>>> import numpy as np
>>> np.set_printoptions(precision=2, suppress=True, linewidth=200, legacy="1.25")
>>> K = np.load("w.npy")
>>> print(K)
[[3. 0. 0.]
 [0. 3. 2.]
 [0. 2. 3.]]
>>> vals, vecs = np.linalg.eig(K)
>>> print(np.round(K @ vecs[:, 0] - vals[0] * vecs[:, 0], 2) + 0)
[0. 0. 0.]
>>> print(np.sort(np.linalg.eigvals(K @ K)))
[ 1.  9. 25.]
>>> feats = np.array([[-1, -1, 1, 2, -1, 1],
...     [-1, -2, 2, 0, -1, 1],
...     [-2, 1, -1, 1, -1, 2],
...     [-6, -11, 11, 2, -6, 6]])
>>> x0 = np.array([-2, -4, -5, 3, 1, -4])
>>> a = np.maximum(feats @ x0, 0)
>>> print(np.tanh(feats @ x0))
[ 0.96 -1.   -0.76 -1.  ]
>>> print(a)
[2 0 0 0]
>>> M = np.array([[0, 1, 1, 3, 3, 1],
...     [2, 2, 2, 0, 0, 3],
...     [0, 3, 1, 1, 2, 3],
...     [2, 1, 3, 2, 3, 1],
...     [0, 0, 2, 2, 0, 2]])
>>> print(M)
[[0 1 1 3 3 1]
 [2 2 2 0 0 3]
 [0 3 1 1 2 3]
 [2 1 3 2 3 1]
 [0 0 2 2 0 2]]
>>> other = K / np.sqrt((K ** 2).mean(axis=1, keepdims=True))
>>> print(np.linalg.matrix_rank(K - K.mean(axis=1, keepdims=True)))
2
>>> print(np.linalg.matrix_rank(other) == np.linalg.matrix_rank(K))
True
>>> data = np.load("run10.npy")
>>> print(data)
[[0.5 0.  0.  0.  0.5]
 [0.  1.  0.  0.  0. ]
 [0.  0.5 0.5 0.  0. ]
 [0.  0.  0.  1.  0. ]
 [0.  0.  0.  0.  1. ]]
>>> print(round(float(np.linalg.det(data)), 2))
0.25
>>> print(np.round(np.abs(np.linalg.eigvals(data)).max(), 2))
1.0
>>> print(np.sort(np.abs(np.linalg.eigvals(data))))
[0.5 0.5 1.  1.  1. ]
>>> print(np.allclose(data @ data.T, data.T @ data))
False
>>> print(np.flatnonzero(np.linalg.matrix_power((data != 0) + (data.T != 0) + np.eye(5), 5)[1]))
[1 2]
>>> print(np.sort(np.linalg.eigvals(data).real))
[0.5 0.5 1.  1.  1. ]
>>> print((data != 0).astype(int))
[[1 0 0 0 1]
 [0 1 0 0 0]
 [0 1 1 0 0]
 [0 0 0 1 0]
 [0 0 0 0 1]]
>>> print(data @ data)
[[0.25 0.   0.   0.   0.75]
 [0.   1.   0.   0.   0.  ]
 [0.   0.75 0.25 0.   0.  ]
 [0.   0.   0.   1.   0.  ]
 [0.   0.   0.   0.   1.  ]]
>>> print(np.round(np.linalg.det(data), 2))
0.25
>>> rng = np.random.default_rng(572)
>>> z = rng.permutation(5)
>>> print(z)
[3 2 0 4 1]
>>> other = data[z][:, z]
>>> print(np.trace(other))
4.0
>>> print(np.sort(np.abs(np.linalg.eigvals(other))))
[0.5 0.5 1.  1.  1. ]
>>> Q = data.astype(float).copy()
>>> for j in range(5):
...     Q[:, j] -= Q[:, :j] @ (Q[:, :j].T @ Q[:, j])
...     Q[:, j] /= np.linalg.norm(Q[:, j])
... 
>>> print(Q)
[[ 1.    0.    0.    0.    0.  ]
 [ 0.    0.89 -0.45  0.    0.  ]
 [ 0.    0.45  0.89  0.    0.  ]
 [ 0.    0.    0.    1.    0.  ]
 [ 0.    0.    0.    0.    1.  ]]
>>> vals, vecs = np.linalg.eig(data)
>>> print(np.sort(np.linalg.eigvals(data @ data)))
[0.25 0.25 1.   1.   1.  ]
>>> F = np.load("mat.npy")
>>> print(F)
[[-3.07  4.73 -1.82  2.14]
 [ 1.07 -0.53  1.09 -1.06]
 [-1.37  3.43 -0.66  0.38]
 [-1.68 -0.48 -0.65  2.88]
 [-0.77 -3.71  2.01  4.28]]
>>> f, v = M[4], M[2]
>>> print(f @ f)
12
>>> print(f @ v)
10
>>> p = (f @ v) / (f @ f) * f
>>> print(np.outer(f, v))
[[0 0 0 0 0 0]
 [0 0 0 0 0 0]
 [0 6 2 2 4 6]
 [0 6 2 2 4 6]
 [0 0 0 0 0 0]
 [0 6 2 2 4 6]]
>>> print(round(float(np.linalg.norm(f + v) ** 2 + np.linalg.norm(f - v) ** 2), 2))
72.0
>>> z = rng.integers(0, 3, 4)
>>> A = np.array([[-2, -2, 0, 1], [-1, 1, -2, -1], [1, 0, -1, -2], [2, 0, 0, 1]]) * (z[:, None] == z)
>>> print(A)
[[-2  0  0  0]
 [ 0  1 -2 -1]
 [ 0  0 -1 -2]
 [ 0  0  0  1]]
>>> print(np.round(np.abs(np.linalg.eigvals(A)).max(), 2))
2.0
>>> print(np.linalg.matrix_power(A, 4))
[[16  0  0  0]
 [ 0  1  0  4]
 [ 0  0  1  0]
 [ 0  0  0  1]]
>>> print(np.allclose(A, A.T))
False
>>> print((A + A.T) / 2)
[[-2.   0.   0.   0. ]
 [ 0.   1.  -1.  -0.5]
 [ 0.  -1.  -1.  -1. ]
 [ 0.  -0.5 -1.   1. ]]
>>> print(np.allclose(A @ A.T, A.T @ A))
False
>>> other = np.linalg.inv(A)
>>> print(round(np.linalg.cond(A), 2))
13.93
>>> print(np.linalg.inv(other))
[[-2. -0. -0. -0.]
 [ 0.  1. -2. -1.]
 [-0. -0. -1. -2.]
 [ 0.  0.  0.  1.]]
>>> print(A @ other)
[[1. 0. 0. 0.]
 [0. 1. 0. 0.]
 [0. 0. 1. 0.]
 [0. 0. 0. 1.]]
>>> print((np.abs(other) > 1e-9).astype(int))
[[1 0 0 0]
 [0 1 1 1]
 [0 0 1 1]
 [0 0 0 1]]
>>> print(other)
[[-0.5 -0.  -0.  -0. ]
 [ 0.   1.  -2.  -3. ]
 [-0.  -0.  -1.  -2. ]
 [ 0.   0.   0.   1. ]]
>>> print(np.linalg.det(A) * other)
[[-1. -0. -0. -0.]
 [ 0.  2. -4. -6.]
 [-0. -0. -2. -4.]
 [ 0.  0.  0.  2.]]
>>> print(np.allclose(other, A.T))
False
>>> print(np.round(np.linalg.det(A) * np.linalg.det(other), 2))
1.0
>>> E = np.load("data.npy")
>>> print(E)
[[ 1.2   0.5   1.04  0.5  -1.  ]
 [ 1.6   1.5   3.   -0.3   0.4 ]
 [-0.4  -1.4  -2.9  -0.2   1.4 ]
 [ 0.2  -2.3  -4.63  0.3   1.2 ]
 [-1.1  -0.7  -1.5   0.8   0.1 ]
 [-0.8  -0.1  -0.23 -0.1   0.2 ]
 [-0.4  -0.1  -0.33 -0.3   0.3 ]
 [ 0.2  -1.   -1.96 -1.1   0.8 ]
 [-1.2  -0.4  -0.92  0.7   0.6 ]
 [-1.3  -1.1  -2.24  1.1  -0.4 ]
 [-0.9  -0.7  -1.46  0.1   1.8 ]
 [-1.    0.8   1.64 -1.3   0.  ]
 [ 1.2  -0.9  -1.9  -1.4   1.2 ]
 [ 0.3   0.    0.    0.7   1.8 ]]
>>> x0 = np.array([-2, 1, 1, -3])
>>> print(A @ (2 * x0))
[ 8  4 10 -6]
>>> print(A @ x0)
[ 4  2  5 -3]
>>> print(np.einsum("ij,j->i", A, x0))
[ 4  2  5 -3]
>>> print(A @ np.eye(4)[3])
[ 0. -1. -2.  1.]
>>> print((A @ x0).argmax())
2
>>> print(A * x0)
[[ 4  0  0  0]
 [ 0  1 -2  3]
 [ 0  0 -1  6]
 [ 0  0  0 -3]]
>>> cent = E[[12, 9]].astype(float)
>>> for _ in range(4):
...     z = np.linalg.norm(E[:, None] - cent, axis=-1).argmin(axis=1)
...     cent = np.array([E[z == j].mean(axis=0) for j in range(2)])
... 
>>> print(z)
[0 0 1 1 1 0 0 1 1 1 1 0 1 0]
>>> print(np.bincount(z))
[6 8]
>>> print(np.abs(cent[1] - cent[0]).argmax())
2
>>> print(cent[1] - cent[0])
[-0.56 -1.5  -3.04  0.17  0.55]
>>> Xs = E - E.mean(axis=0)
>>> Uu, s, Vt = np.linalg.svd(Xs, full_matrices=False)
>>> print(np.round(np.abs(Vt[-1]), 2) + 0)
[0.01 0.9  0.44 0.   0.01]
>>> print(np.round(s ** 2 / (s ** 2).sum(), 2) + 0)
[0.71 0.15 0.08 0.06 0.  ]
>>> print(np.abs(Uu[:, 0]).argmax())
1
>>> print(np.round(Xs.mean(axis=0), 2) + 0)
[0. 0. 0. 0. 0.]
>>> print((np.sign(Uu[:, 0]) == np.sign(Uu[0, 0])).astype(int))
[1 1 0 0 0 1 1 0 0 0 0 1 0 1]
>>> print(round((s ** 2).sum() ** 2 / (s ** 4).sum(), 2))
1.86
>>> print(np.linalg.matrix_rank(Xs))
5
>>> Xs = E - E.mean(axis=0)
>>> vecs = np.linalg.svd(Xs)[2][:4]
>>> other = Xs - Xs @ vecs.T @ vecs
>>> print(np.round(np.cov(Xs @ vecs.T, rowvar=False), 2) + 0)
[[4.97 0.   0.   0.  ]
 [0.   1.06 0.   0.  ]
 [0.   0.   0.54 0.  ]
 [0.   0.   0.   0.42]]
>>> arr = np.loadtxt("arr.csv", delimiter=",")
>>> print(arr)
[[ 0.01 -0.04  0.03 -0.02]
 [ 0.01  1.39 -0.34  0.97]
 [-0.03 -0.79  0.17 -0.5 ]
 [ 0.03  1.37 -0.46  0.95]
 [-0.19 -1.76  0.54 -2.39]
 [-0.2  -0.26  0.09 -1.48]
 [ 0.41 -0.14 -0.02  2.46]
 [-0.13 -1.72  0.45 -2.58]
 [-0.35  0.76 -0.17 -1.99]
 [-0.45 -1.29  0.35 -3.55]
 [-0.18 -1.69  0.5  -2.59]
 [ 0.22  1.08 -0.31  1.95]
 [ 0.23 -1.1   0.37  0.59]
 [ 0.23  0.89 -0.37  2.07]
 [ 0.18  0.33 -0.19  1.5 ]
 [ 0.36  1.31 -0.46  3.61]
 [ 0.2   1.07 -0.27  1.97]]
>>> hat = arr @ np.linalg.solve(arr.T @ arr, arr.T)
>>> print(np.diag(hat))
[0.01 0.18 0.16 0.29 0.17 0.04 0.26 0.58 0.35 0.38 0.19 0.15 0.35 0.27 0.17 0.31 0.13]
>>> print(np.allclose(hat @ hat, hat))
True
>>> print(hat @ arr[:, 1])
[-0.04  1.39 -0.79  1.37 -1.76 -0.26 -0.14 -1.72  0.76 -1.29 -1.69  1.08 -1.1   0.89  0.33  1.31  1.07]
>>> print(np.round(np.linalg.eigvalsh(hat), 2) + 0)
[0. 0. 0. 0. 0. 0. 0. 0. 0. 0. 0. 0. 0. 1. 1. 1. 1.]
>>> d = np.linalg.norm(arr[:, None] - arr[None], axis=-1)
>>> print(d[10])
[3.1  4.79 2.3  4.78 0.22 1.86 5.34 0.08 2.62 1.08 0.   5.39 3.26 5.41 4.63 6.98 5.4 ]
>>> print(np.unravel_index(d.round(6).argmax(), d.shape))
(9, 15)
>>> print(d.shape)
(17, 17)
>>> print((d + 1e9 * np.eye(17)).round(6).argmin(axis=1))
[ 2  3  0  1 10  2 14 10  5 10  7 16  2 16 13 13 11]
